In [1]: import numpy as np

In [2]: np.set_printoptions(precision=2, suppress=True, linewidth=200, floatmode="fixed")

In [3]: def rd(a):
   ...:     return np.round(a, 2) + 0
   ...: 

In [4]: m1 = np.loadtxt("run19.csv", delimiter=",")

In [5]: m1
Out[5]: 
array([[ 5.00, -2.00,  0.00],
       [-2.00,  0.00, -2.00],
       [ 0.00, -2.00, -1.00]])

In [6]: ev, V = np.linalg.eigh(m1)

In [7]: rd(V.T @ m1 @ V)
Out[7]: 
array([[-2.77,  0.00,  0.00],
       [ 0.00,  1.00,  0.00],
       [ 0.00,  0.00,  5.77]])

In [8]: rd(V @ np.diag(ev) @ V.T)
Out[8]: 
array([[ 5.00, -2.00,  0.00],
       [-2.00,  0.00, -2.00],
       [ 0.00, -2.00, -1.00]])

In [9]: rd(np.abs(V[:, -1]))
Out[9]: array([0.93, 0.36, 0.11])

In [10]: proj = np.triu(np.array([[-1, -2, 5], [-1, 3, -1], [-2, 1, 3]]), 1) + np.eye(3)

In [11]: B = proj @ m1 @ np.linalg.inv(proj)

In [12]: np.trace(B), np.trace(m1)
Out[12]: (np.float64(4.0), np.float64(4.0))

In [13]: rd(np.poly(B))
Out[13]: array([  1.00,  -4.00, -13.00,  16.00])

In [14]: O = m1.astype(float).copy()

In [15]: for j in range(3):
    ...:     O[:, j] -= O[:, :j] @ (O[:, :j].T @ O[:, j])
    ...:     O[:, j] /= np.linalg.norm(O[:, j])
    ...: 

In [16]: rd(O.T @ m1)
Out[16]: 
array([[ 5.39, -1.86,  0.74],
       [ 0.00,  2.13,  1.58],
       [ 0.00,  0.00,  1.39]])

In [17]: B = np.array([[-3, 0, -1, -2], [-2, 0, 1, 0], [0, -3, -2, -3], [-1, 0, 0, -3]])

In [18]: mat = np.triu(B, 1)

In [19]: mat
Out[19]: 
array([[ 0,  0, -1, -2],
       [ 0,  0,  1,  0],
       [ 0,  0,  0, -3],
       [ 0,  0,  0,  0]])

In [20]: rd(mat @ np.linalg.pinv(mat) @ mat)
Out[20]: 
array([[ 0.00,  0.00, -1.00, -2.00],
       [ 0.00,  0.00,  1.00,  0.00],
       [ 0.00,  0.00,  0.00, -3.00],
       [ 0.00,  0.00,  0.00,  0.00]])

In [21]: np.unique(mat.round(6), axis=0).shape
Out[21]: (4, 4)

In [22]: rd(np.trace(np.linalg.pinv(mat) @ mat))
Out[22]: np.float64(2.0)

In [23]: np.abs(np.diag(np.linalg.qr(mat)[1])) > 1e-9
Out[23]: array([False, False, False, False])

In [24]: W0 = np.load("case19.npy")

In [25]: W0
Out[25]: 
array([[ 0,  0,  2,  0],
       [-2,  6,  0, -2],
       [-1,  3,  2,  2],
       [-2,  6,  2,  2]])

In [26]: np.argsort(-np.linalg.norm(W0, axis=0).round(6), kind="stable")[:3]
Out[26]: array([1, 2, 3])

In [27]: ang = np.radians(135)

In [28]: r_ = np.eye(4)

In [29]: r_[0, 0] = r_[2, 2] = np.cos(ang)

In [30]: r_[0, 2], r_[2, 0] = -np.sin(ang), np.sin(ang)

In [31]: rd(r_)
Out[31]: 
array([[-0.71,  0.00, -0.71,  0.00],
       [ 0.00,  1.00,  0.00,  0.00],
       [ 0.71,  0.00, -0.71,  0.00],
       [ 0.00,  0.00,  0.00,  1.00]])

In [32]: B = W0 @ r_.T

In [33]: rd(np.abs(B - W0).max(axis=0))
Out[33]: array([3.41, 0.00, 4.83, 0.00])

In [34]: rd(np.linalg.det(r_)), rd(np.trace(r_))
Out[34]: (np.float64(1.0), np.float64(0.59))

In [35]: np.allclose(W0 @ W0.T, B @ B.T)
Out[35]: True

In [36]: rd(np.linalg.svd(W0, compute_uv=False)), rd(np.linalg.svd(B, compute_uv=False))
Out[36]: (array([9.75, 4.00, 1.68, 0.00]), array([9.75, 4.00, 1.68, 0.00]))

In [37]: B = np.linalg.inv(r_)

In [38]: rd(np.linalg.cond(r_))
Out[38]: np.float64(1.0)

In [39]: rd(np.linalg.det(r_) * B)
Out[39]: 
array([[-0.71,  0.00,  0.71,  0.00],
       [ 0.00,  1.00,  0.00,  0.00],
       [-0.71,  0.00, -0.71,  0.00],
       [ 0.00,  0.00,  0.00,  1.00]])

In [40]: rd(np.linalg.slogdet(r_)[0])
Out[40]: np.float64(1.0)

In [41]: rd(np.linalg.det(r_) * np.linalg.det(B))
Out[41]: np.float64(1.0)

In [42]: rd(r_ @ B)
Out[42]: 
array([[1.00, 0.00, 0.00, 0.00],
       [0.00, 1.00, 0.00, 0.00],
       [0.00, 0.00, 1.00, 0.00],
       [0.00, 0.00, 0.00, 1.00]])

In [43]: rd(np.linalg.inv(B))
Out[43]: 
array([[-0.71,  0.00, -0.71,  0.00],
       [ 0.00,  1.00,  0.00,  0.00],
       [ 0.71,  0.00, -0.71,  0.00],
       [ 0.00,  0.00,  0.00,  1.00]])

In [44]: F = np.load("a.npy")

In [45]: rd(F)
Out[45]: 
array([[ 6.04,  0.00, -4.03],
       [ 2.01,  0.00, -1.34],
       [-0.32,  0.00,  0.21],
       [ 1.53,  0.00, -1.02],
       [ 2.73,  0.00, -1.82],
       [ 5.39,  0.00, -3.59],
       [-1.03,  0.00,  0.69],
       [-1.33,  0.00,  0.89],
       [ 1.56,  0.00, -1.04],
       [ 7.46,  0.00, -4.97],
       [ 1.02,  0.00, -0.68],
       [-4.55,  0.00,  3.03],
       [-2.71,  0.00,  1.80],
       [ 3.12,  0.00, -2.08]])

In [46]: rng = np.random.default_rng(7714)

In [47]: B = F + rng.integers(-2, 3, (14, 1)) @ rng.integers(-2, 3, (1, 3))

In [48]: rd(B)
Out[48]: 
array([[ 6.04,  2.00, -3.03],
       [ 2.01, -4.00, -3.34],
       [-0.32,  0.00,  0.21],
       [ 1.53,  4.00,  0.98],
       [ 2.73, -4.00, -3.82],
       [ 5.39,  4.00, -1.59],
       [-1.03, -4.00, -1.31],
       [-1.33,  4.00,  2.89],
       [ 1.56,  2.00, -0.04],
       [ 7.46,  2.00, -3.97],
       [ 1.02,  2.00,  0.32],
       [-4.55,  2.00,  4.03],
       [-2.71,  4.00,  3.80],
       [ 3.12,  4.00, -0.08]])

In [49]: np.linalg.matrix_rank(B - F, tol=1e-8)
Out[49]: np.int64(1)

In [50]: rd(np.abs(B - F).sum(axis=1))
Out[50]: array([3.00, 6.00, 0.00, 6.00, 6.00, 6.00, 6.00, 6.00, 3.00, 3.00, 3.00, 3.00, 6.00, 6.00])

In [51]: W2 = B[[11, 2]].astype(float)

In [52]: for _ in range(5):
    ...:     idx = np.linalg.norm(B[:, None] - W2, axis=-1).argmin(axis=1)
    ...:     W2 = np.array([B[idx == j].mean(axis=0) for j in range(2)])
    ...: 

In [53]: idx
Out[53]: array([1, 1, 1, 1, 1, 1, 1, 0, 1, 1, 1, 0, 0, 1])

In [54]: np.bincount(idx)
Out[54]: array([ 3, 11])

In [55]: blk = np.stack([F, 2 * F, F[::-1]])

In [56]: rd(np.einsum("bij,cij->bc", blk, blk))
Out[56]: 
array([[ 258.74,  517.47,  134.55],
       [ 517.47, 1034.94,  269.10],
       [ 134.55,  269.10,  258.74]])

In [57]: u = np.array([5, -9])

In [58]: rd(np.cross(F[12, :3], F[2, :3]))
Out[58]: array([0.00, 0.00, 0.00])

In [59]: rd(np.correlate(F[12], F[2], "full"))
Out[59]: array([-0.58,  0.00,  1.25,  0.00, -0.58])

In [60]: feats = np.load("sample1.npy")

In [61]: feats
Out[61]: 
array([[0.57, 0.43],
       [0.75, 0.25]])

In [62]: (feats - feats.T) / 2
Out[62]: 
array([[ 0.00, -0.16],
       [ 0.16,  0.00]])

In [63]: rd(feats @ feats)
Out[63]: 
array([[0.65, 0.35],
       [0.62, 0.38]])

In [64]: np.allclose(feats, feats.T)
Out[64]: False

In [65]: rd(np.linalg.det(feats))
Out[65]: np.float64(-0.18)

In [66]: rd(np.linalg.matrix_power(feats, 2))
Out[66]: 
array([[0.65, 0.35],
       [0.62, 0.38]])

In [67]: left, sv, VT = np.linalg.svd(feats, full_matrices=False)

In [68]: left.shape, sv.shape, VT.shape
Out[68]: ((2, 2), (2,), (2, 2))

In [69]: rd(np.abs(VT[0]))
Out[69]: array([0.89, 0.45])

In [70]: rd(VT @ VT.T)
Out[70]: 
array([[1.00, 0.00],
       [0.00, 1.00]])

In [71]: rd(sv)
Out[71]: array([1.05, 0.17])

In [72]: np.allclose(left * sv @ VT, feats)
Out[72]: True

In [73]: rd(left.T @ left)
Out[73]: 
array([[1.00, 0.00],
       [0.00, 1.00]])
